% ipython --no-banner

In [1]: import numpy as np

In [2]: np.set_printoptions(precision=2, suppress=True, linewidth=160)

In [3]: O, _ = np.linalg.qr(np.array([[0.6], [-0.9], [0.5]]))

In [4]: mat = O @ O.T

In [5]: mat
Out[5]: 
array([[ 0.25, -0.38,  0.21],
       [-0.38,  0.57, -0.32],
       [ 0.21, -0.32,  0.18]])

In [6]: r0, g = mat[0], mat[2]

In [7]: round(float(r0 @ r0), 2)
Out[7]: 0.25

In [8]: p = (r0 @ g) / (r0 @ r0) * r0

In [9]: np.linalg.matrix_rank(np.outer(r0, g))
Out[9]: np.int64(1)

In [10]: Uu, sv, VT = np.linalg.svd(mat)

In [11]: evecs = VT[:(sv > 1e-8).sum()]

In [12]: rng = np.random.default_rng(80)

In [13]: vec = mat[0] + -2 * mat[2] + rng.integers(2) * np.eye(3)[2]

In [14]: vec
Out[14]: array([-0.17,  0.25,  0.86])

In [15]: np.round(np.linalg.norm(vec - evecs.T @ evecs @ vec), 2)
Out[15]: np.float64(0.91)

In [16]: np.linalg.matrix_rank(np.vstack([mat, vec]))
Out[16]: np.int64(2)

In [17]: evecs.T @ evecs
Out[17]: 
array([[ 0.25, -0.38,  0.21],
       [-0.38,  0.57, -0.32],
       [ 0.21, -0.32,  0.18]])

In [18]: J = np.load("mat.npy")

In [19]: J
Out[19]: 
array([[ 1.1, -0.4, -4. ],
       [ 0.4,  0.3, -4. ],
       [ 1.1, -0.4,  1.5]])

In [20]: idx = rng.permutation(3)

In [21]: idx
Out[21]: array([0, 2, 1])

In [22]: B = J[idx][:, idx]

In [23]: B
Out[23]: 
array([[ 1.1, -4. , -0.4],
       [ 1.1,  1.5, -0.4],
       [ 0.4, -4. ,  0.3]])

In [24]: np.sort(np.abs(np.linalg.eigvals(B)))
Out[24]: array([0.7 , 1.96, 1.96])

In [25]: np.diag(B)
Out[25]: array([1.1, 1.5, 0.3])

In [26]: np.trace(B)
Out[26]: np.float64(2.9)

In [27]: np.allclose(B, J)
Out[27]: False

In [28]: blk = np.stack([J, -3 * J, J[::-1]])

In [29]: (blk @ J.T).shape
Out[29]: (3, 3, 3)

In [30]: np.linalg.matrix_rank(blk)
Out[30]: array([3, 3, 3])

In [31]: np.einsum("bij,cij->bc", blk, blk)
Out[31]: 
array([[  37.24, -111.72,    6.99],
       [-111.72,  335.16,  -20.97],
       [   6.99,  -20.97,   37.24]])

In [32]: np.linalg.matrix_rank(blk.reshape(3, -1))
Out[32]: np.int64(2)

In [33]: blk.shape
Out[33]: (3, 3, 3)

In [34]: P = np.triu(np.array([[-3, -3, -2], [-3, -3, 4], [1, -4, 3]]), 1) + np.eye(3)

In [35]: B = P @ J @ np.linalg.inv(P)

In [36]: np.poly(B)
Out[36]: array([ 1.  , -2.9 ,  5.39, -2.69])

In [37]: round(float(np.linalg.det(B)), 2)
Out[37]: 2.7

In [38]: P @ J - J @ P
Out[38]: 
array([[-3.4,  3.2, 12.8],
       [ 4.4, -0.4,  5.6],
       [ 0. ,  3.3,  3.8]])

In [39]: round(float(np.trace(B)), 2), round(float(np.trace(J)), 2)
Out[39]: (2.9, 2.9)

In [40]: np.linalg.matrix_rank(B)
Out[40]: np.int64(3)

In [41]: B
Out[41]: 
array([[ -2.3,  -7.4,  30. ],
       [  4.8,  13.1, -40.8],
       [  1.1,   2.9,  -7.9]])

In [42]: np.poly(B)
Out[42]: array([ 1.  , -2.9 ,  5.39, -2.69])

In [43]: np.round(np.einsum("ii->", B), 2)
Out[43]: np.float64(2.9)

In [44]: round(np.linalg.det(2 * B), 2), np.round(np.linalg.det(B), 2)
Out[44]: (np.float64(21.56), np.float64(2.7))

In [45]: C2 = J.T @ J

In [46]: np.diag(C2)
Out[46]: array([ 2.58,  0.41, 34.25])

In [47]: np.allclose(C2, C2.T)
Out[47]: True

In [48]: (J @ J.T).shape
Out[48]: (3, 3)

In [49]: np.linalg.svd(J, compute_uv=False) ** 2
Out[49]: array([34.84,  2.31,  0.09])

In [50]: np.linalg.matrix_rank(C2)
Out[50]: np.int64(3)

In [51]: np.linalg.eigvalsh(C2)[::-1]
Out[51]: array([34.84,  2.31,  0.09])

In [52]: B = np.array([[0, -2, -2, -3], [-3, 2, 0, 1], [1, 1, -3, -2], [1, -1, 0, 3]])

In [53]: arr = np.triu(B, 1)

In [54]: arr
Out[54]: 
array([[ 0, -2, -2, -3],
       [ 0,  0,  0,  1],
       [ 0,  0,  0, -2],
       [ 0,  0,  0,  0]])

In [55]: Uu, sv, VT = np.linalg.svd(arr, full_matrices=False)

In [56]: Uu.shape, sv.shape, VT.shape
Out[56]: ((4, 4), (4,), (4, 4))

In [57]: np.round(sv / sv[0], 2) + 0
Out[57]: array([1.  , 0.32, 0.  , 0.  ])

In [58]: np.allclose(Uu * sv @ VT, arr)
Out[58]: True

In [59]: np.abs(VT[0])
Out[59]: array([0.  , 0.41, 0.41, 0.82])

In [60]: round(float(np.sqrt((sv ** 2).sum())), 2), round(float(np.linalg.norm(arr)), 2)
Out[60]: (4.69, 4.69)

In [61]: np.round(VT @ VT.T, 2) + 0
Out[61]: 
array([[1., 0., 0., 0.],
       [0., 1., 0., 0.],
       [0., 0., 1., 0.],
       [0., 0., 0., 1.]])

In [62]: np.round(Uu.T @ Uu, 2) + 0
Out[62]: 
array([[1., 0., 0., 0.],
       [0., 1., 0., 0.],
       [0., 0., 1., 0.],
       [0., 0., 0., 1.]])

In [63]: r = np.linalg.matrix_rank(arr)

In [64]: r
Out[64]: np.int64(2)

In [65]: ns = np.linalg.svd(arr)[2][r:].T

In [66]: [int(np.linalg.matrix_rank(arr[:i])) for i in range(1, len(arr) + 1)]
Out[66]: [1, 2, 2, 2]

In [67]: np.round(arr @ ns, 2) + 0
Out[67]: 
array([[0., 0.],
       [0., 0.],
       [0., 0.],
       [0., 0.]])

In [68]: ns.shape
Out[68]: (4, 2)
